% ipython --no-banner

In [1]: import numpy as np

In [2]: np.set_printoptions(precision=2, suppress=True, linewidth=140)

In [3]: tidy = lambda a: np.round(a, 2) + 0

In [4]: F = np.load("case13.npy")

In [5]: F
Out[5]: 
array([[-7, -1, -7, -1],
       [-9, -4, -9, -4],
       [-7, -1, -7, -1],
       [-9, -4, -9, -4]])

In [6]: # looks like rank 2

In [7]: blk = np.stack([F, 2 * F, F[::-1]])

In [8]: blk.shape
Out[8]: (3, 4, 4)

In [9]: tidy(np.linalg.norm(blk, axis=(1, 2)))
Out[9]: array([24.25, 48.5 , 24.25])

In [10]: blk.sum(axis=0)
Out[10]: 
array([[-30,  -7, -30,  -7],
       [-34, -13, -34, -13],
       [-30,  -7, -30,  -7],
       [-34, -13, -34, -13]])

In [11]: np.einsum("bij,cij->bc", blk, blk)
Out[11]: 
array([[ 588, 1176,  536],
       [1176, 2352, 1072],
       [ 536, 1072,  588]])

In [12]: np.linalg.matrix_rank(blk)
Out[12]: array([2, 2, 2])

In [13]: np.linalg.matrix_rank(blk.reshape(3, -1))
Out[13]: np.int64(2)

In [14]: U, sigma, Vh = np.linalg.svd(F)

In [15]: tidy(sigma)
Out[15]: array([24.04,  3.16,  0.  ,  0.  ])

In [16]: other = U[:, :2] @ np.diag(sigma[:2]) @ Vh[:2]

In [17]: np.linalg.matrix_rank(other)
Out[17]: np.int64(2)

In [18]: tidy(other)
Out[18]: 
array([[-7., -1., -7., -1.],
       [-9., -4., -9., -4.],
       [-7., -1., -7., -1.],
       [-9., -4., -9., -4.]])

In [19]: np.linalg.matrix_rank(F, rtol=0.05)
Out[19]: np.int64(2)

In [20]: tidy(np.abs(F - other).max())
Out[20]: np.float64(0.0)

In [21]: tidy(np.linalg.norm(F - other, 2)), tidy(sigma[2])
Out[21]: (np.float64(0.0), np.float64(0.0))

In [22]: np.linalg.determinant(F)
Traceback (most recent call last):
  Cell In[22], line 1
    np.linalg.determinant(F)
AttributeError: module 'numpy.linalg' has no attribute 'determinant'


In [23]: np.allclose(F, F.T)
Out[23]: False

In [24]: tidy(np.linalg.det(F))
Out[24]: np.float64(0.0)

In [25]: np.linalg.matrix_power(F, 4)
Out[25]: 
array([[35624,  7304, 35624,  7304],
       [65736, 13712, 65736, 13712],
       [35624,  7304, 35624,  7304],
       [65736, 13712, 65736, 13712]])

In [26]: tidy(np.abs(np.linalg.eigvals(F)).max())
Out[26]: np.float64(17.71)

In [27]: rng = np.random.default_rng(34)

In [28]: z = rng.permutation(4)

In [29]: z
Out[29]: array([3, 1, 2, 0])

In [30]: other = F[z][:, z]

In [31]: tidy(np.linalg.det(other)), tidy(np.linalg.det(F[z]))
Out[31]: (np.float64(0.0), np.float64(0.0))

In [32]: np.allclose(other, F)
Out[32]: False

In [33]: M = np.array([[5.98, -3.95],
    ...:     [0.02, 0.01],
    ...:     [3.05, -2.05],
    ...:     [-6.03, 3.94],
    ...:     [2.94, -2.02]])

In [34]: np.argsort(-np.linalg.norm(M, axis=0).round(6), kind="stable")[:3]
Out[34]: array([0, 1])

In [35]: round(np.log10(np.linalg.cond(M)))
Out[35]: 2

In [36]: np.linalg.matrix_rank(M, rtol=0.1)
Out[36]: np.int64(1)

In [37]: E = 2 * np.eye(5) + np.eye(5, k=1)

In [38]: E
Out[38]: 
array([[2., 1., 0., 0., 0.],
       [0., 2., 1., 0., 0.],
       [0., 0., 2., 1., 0.],
       [0., 0., 0., 2., 1.],
       [0., 0., 0., 0., 2.]])

In [39]: tidy(np.sort(np.linalg.eigvals(E)))
Out[39]: array([2., 2., 2., 2., 2.])

In [40]: E @ E
Out[40]: 
array([[4., 4., 1., 0., 0.],
       [0., 4., 4., 1., 0.],
       [0., 0., 4., 4., 1.],
       [0., 0., 0., 4., 4.],
       [0., 0., 0., 0., 4.]])

In [41]: K = (rng.random((8, 8)) < 0.3) + np.eye(8)

In [42]: K /= K.sum(axis=1, keepdims=True)

In [43]: tidy(K)
Out[43]: 
array([[1.  , 0.  , 0.  , 0.  , 0.  , 0.  , 0.  , 0.  ],
       [0.  , 0.33, 0.  , 0.33, 0.  , 0.  , 0.  , 0.33],
       [0.  , 0.  , 0.67, 0.  , 0.  , 0.  , 0.33, 0.  ],
       [0.33, 0.  , 0.  , 0.67, 0.  , 0.  , 0.  , 0.  ],
       [0.25, 0.  , 0.  , 0.25, 0.25, 0.  , 0.25, 0.  ],
       [0.  , 0.  , 0.  , 0.  , 0.33, 0.67, 0.  , 0.  ],
       [0.  , 0.  , 0.  , 0.33, 0.  , 0.33, 0.33, 0.  ],
       [0.25, 0.  , 0.  , 0.25, 0.  , 0.  , 0.  , 0.5 ]])

In [44]: other = np.linalg.inv(K)

In [45]: (np.abs(other) > 1e-9).astype(int)
Out[45]: 
array([[1, 0, 0, 0, 0, 0, 0, 0],
       [1, 1, 0, 1, 0, 0, 0, 1],
       [1, 0, 1, 1, 1, 1, 1, 0],
       [1, 0, 0, 1, 0, 0, 0, 0],
       [1, 0, 0, 0, 1, 1, 1, 0],
       [1, 0, 0, 0, 1, 1, 1, 0],
       [1, 0, 0, 1, 1, 1, 1, 0],
       [1, 0, 0, 1, 0, 0, 0, 1]])

In [46]: np.allclose(other, K.T)
Out[46]: False

In [47]: tidy(np.linalg.slogdet(K)[0])
Out[47]: np.float64(1.0)
